$ ipython --no-banner

In [1]: import numpy as np

In [2]: np.set_printoptions(precision=2, suppress=True, linewidth=100, legacy="1.25")

In [3]: tidy = lambda a: np.round(a, 2) + 0

In [4]: A = np.loadtxt("w.csv", delimiter=",")

In [5]: A
Out[5]: 
array([[0., 1.],
       [1., 0.]])

In [6]: # symmetric

In [7]: tidy(np.linalg.norm(A, axis=0))
Out[7]: array([1., 1.])

In [8]: tidy(np.linalg.svd(A, compute_uv=False))
Out[8]: array([1., 1.])

In [9]: A.sum(axis=0)
Out[9]: array([1., 1.])

In [10]: np.argwhere(np.triu(A))
Out[10]: array([[0, 1]])

In [11]: Lm = np.diag(A.sum(axis=1)) - A

In [12]: (np.linalg.eigvalsh(Lm) < 1e-8).sum()
Out[12]: 1

In [13]: Lm @ np.ones(2)
Out[13]: array([0., 0.])

In [14]: np.linalg.matrix_rank(Lm)
Out[14]: 1

In [15]: tidy(np.linalg.eigvalsh(Lm))
Out[15]: array([0., 2.])

In [16]: w, evecs = np.linalg.eigh(A)

In [17]: x = np.array([2, 8])

In [18]: tidy(evecs * np.abs(w) @ evecs.T)
Out[18]: 
array([[1., 0.],
       [0., 1.]])

In [19]: x @ A @ x
Out[19]: 32.0

In [20]: tidy(np.sort(np.abs(np.linalg.eigvals(A)))[::-1])
Out[20]: array([1., 1.])

In [21]: tidy(np.linalg.matrix_power(A, 2))
Out[21]: 
array([[1., 0.],
       [0., 1.]])

In [22]: A.sum(axis=1)
Out[22]: array([1., 1.])

In [23]: pr = np.eye(2)[0]

In [24]: for _ in range(5):
    ...:     pr = pr @ A
    ...:     print(pr.round(2))
    ...: 
[0. 1.]
[1. 0.]
[0. 1.]
[1. 0.]
[0. 1.]

In [25]: q, Rm = np.linalg.qr(A)

In [26]: np.allclose(Rm.T @ Rm, A.T @ A)
Out[26]: True

In [27]: abs(Rm[0, 0]), tidy(np.linalg.norm(A[:, 0]))
Out[27]: (1.0, 1.0)

In [28]: Rm
Out[28]: 
array([[-1.,  0.],
       [ 0., -1.]])

In [29]: np.trace(q @ q.T)
Out[29]: 2.0

In [30]: q @ Rm
Out[30]: 
array([[0., 1.],
       [1., 0.]])

In [31]: feats = np.load("case2.npy")

In [32]: feats
Out[32]: 
array([[ 0.5, -0.3, -2. ],
       [-0.2, -2.2,  6. ],
       [-0.7,  0. ,  8. ],
       [ 1.1, -0.9, -8. ]])

In [33]: # column 2 dominates

In [34]: f, g = feats[2], feats[0]

In [35]: f @ f
Out[35]: 64.49

In [36]: pr = (f @ g) / (f @ f) * f

In [37]: tidy((g - pr) @ f)
Out[37]: 0.0

In [38]: tidy(np.linalg.norm(f + g) ** 2 + np.linalg.norm(f - g) ** 2)
Out[38]: 137.66

In [39]: mat = np.load("mat.npy")

In [40]: tidy(mat)
Out[40]: 
array([[-0.21,  0.63,  0.51],
       [ 0.11, -0.72,  0.26],
       [ 0.11,  0.21, -0.81],
       [ 0.96,  0.2 ,  0.17]])

In [41]: # columns are unit length and at right angles

In [42]: x = np.array([9, 6])

In [43]: target = A @ x

In [44]: target
Out[44]: array([6., 9.])

In [45]: tidy(np.linalg.solve(A, target + A[:, 0]))
Out[45]: array([10.,  6.])

In [46]: tidy(np.linalg.solve(A, 5 * target))
Out[46]: array([45., 30.])

In [47]: def softmax(z):
    ...:     e = np.exp(z - z.max(axis=-1, keepdims=True))
    ...:     return e / e.sum(axis=-1, keepdims=True)
    ...: 

In [48]: tidy(softmax(A[0]))
Out[48]: array([0.27, 0.73])

In [49]: tidy(softmax(A[0] + -1))
Out[49]: array([0.27, 0.73])

In [50]: scores = A @ A.T / np.sqrt(2)

In [51]: tidy(softmax(scores)[0] @ A)
Out[51]: array([0.33, 0.67])

In [52]: softmax(scores).round(6).argmax(axis=1)
Out[52]: array([0, 1])

In [53]: tidy(softmax(scores))
Out[53]: 
array([[0.67, 0.33],
       [0.33, 0.67]])

In [54]: M = np.array([[-3, -3, -3], [1, -3, -2], [1, 2, 1]])

In [55]: M
Out[55]: 
array([[-3, -3, -3],
       [ 1, -3, -2],
       [ 1,  2,  1]])

In [56]: f = np.array([1, 3, 3])

In [57]: B = M + np.outer(f, np.eye(3)[2])

In [58]: np.linalg.matrix_rank(np.linalg.inv(B) - np.linalg.inv(M), tol=1e-8)
Out[58]: 1

In [59]: np.linalg.matrix_rank(B - M)
Out[59]: 1

In [60]: B = np.array([[1, 5], [0, 7]])

In [61]: cent = np.kron(B, M)

In [62]: np.linalg.matrix_rank(cent)
Out[62]: 6

In [63]: cent.shape
Out[63]: (6, 6)

In [64]: cent
Out[64]: 
array([[ -3,  -3,  -3, -15, -15, -15],
       [  1,  -3,  -2,   5, -15, -10],
       [  1,   2,   1,   5,  10,   5],
       [  0,   0,   0, -21, -21, -21],
       [  0,   0,   0,   7, -21, -14],
       [  0,   0,   0,   7,  14,   7]])

In [65]: tidy(np.linalg.norm(cent, 2)), tidy(np.linalg.norm(B, 2) * np.linalg.norm(M, 2))
Out[65]: (54.43, 54.43)

In [66]: f = np.array([2, -1, 1, 2, 1, 2])

In [67]: B = cent + np.outer(f, np.eye(6)[0])

In [68]: np.linalg.matrix_rank(np.linalg.inv(B) - np.linalg.inv(cent), tol=1e-8)
Out[68]: 1

In [69]: q = M.astype(float).copy()

In [70]: for j in range(3):
    ...:     q[:, j] -= q[:, :j] @ (q[:, :j].T @ q[:, j])
    ...:     q[:, j] /= np.linalg.norm(q[:, j])
    ...: 

In [71]: tidy(q.T @ M)
Out[71]: 
array([[3.32, 2.41, 2.41],
       [0.  , 4.02, 2.78],
       [0.  , 0.  , 0.67]])

In [72]: tidy(q)
Out[72]: 
array([[-0.9 , -0.2 , -0.37],
       [ 0.3 , -0.93, -0.22],
       [ 0.3 ,  0.32, -0.9 ]])

In [73]: W0 = np.loadtxt("out18.csv", delimiter=",")

In [74]: W0
Out[74]: 
array([[ 0., -1., -1.,  2.],
       [ 1.,  0.,  1.,  2.],
       [ 1., -1.,  0.,  0.],
       [-2., -2.,  0.,  0.]])

In [75]: # skew-symmetric

In [76]: w1 = np.array([[5, -6], [-5, -4], [-4, -9], [7, -6]])

In [77]: beta = np.array([1, -1])

In [78]: act = np.maximum(W0 @ w1 + beta, 0)

In [79]: act
Out[79]: 
array([[24.,  0.],
       [16.,  0.],
       [11.,  0.],
       [ 1., 19.]])

In [80]: cent = np.array([[8, 7, 0], [2, 6, 3]])

In [81]: w1 @ cent
Out[81]: 
array([[ 28,  -1, -18],
       [-48, -59, -12],
       [-50, -82, -27],
       [ 44,  13, -18]])

In [82]: E = np.array([[16, 10, 10, 10], [13, 10, 5, 9], [4, 10, -10, 6]])

In [83]: E
Out[83]: 
array([[ 16,  10,  10,  10],
       [ 13,  10,   5,   9],
       [  4,  10, -10,   6]])

In [84]: rng = np.random.default_rng(48)

In [85]: B = E + rng.integers(-2, 3, (3, 2)) @ rng.integers(-2, 3, (2, 4))

In [86]: B
Out[86]: 
array([[18,  6,  5,  8],
       [13, 10,  5,  9],
       [ 2, 11, -8,  7]])

In [87]: np.abs(B - E).sum(axis=1)
Out[87]: array([13,  0,  6])

In [88]: tidy(np.linalg.svd(B - E, compute_uv=False))
Out[88]: array([7.58, 1.25, 0.  ])

In [89]: rank = np.linalg.matrix_rank(E)

In [90]: rank
Out[90]: 2

In [91]: ns = np.linalg.svd(E)[2][rank:].T

In [92]: np.allclose(E @ ns, 0)
Out[92]: True

In [93]: tidy(ns @ ns.T)
Out[93]: 
array([[ 0.54, -0.3 , -0.26, -0.3 ],
       [-0.3 ,  0.55,  0.24, -0.31],
       [-0.26,  0.24,  0.15,  0.03],
       [-0.3 , -0.31,  0.03,  0.76]])

In [94]: tidy(E @ ns)
Out[94]: 
array([[0., 0.],
       [0., 0.],
       [0., 0.]])

In [95]: ns.shape
Out[95]: (4, 2)
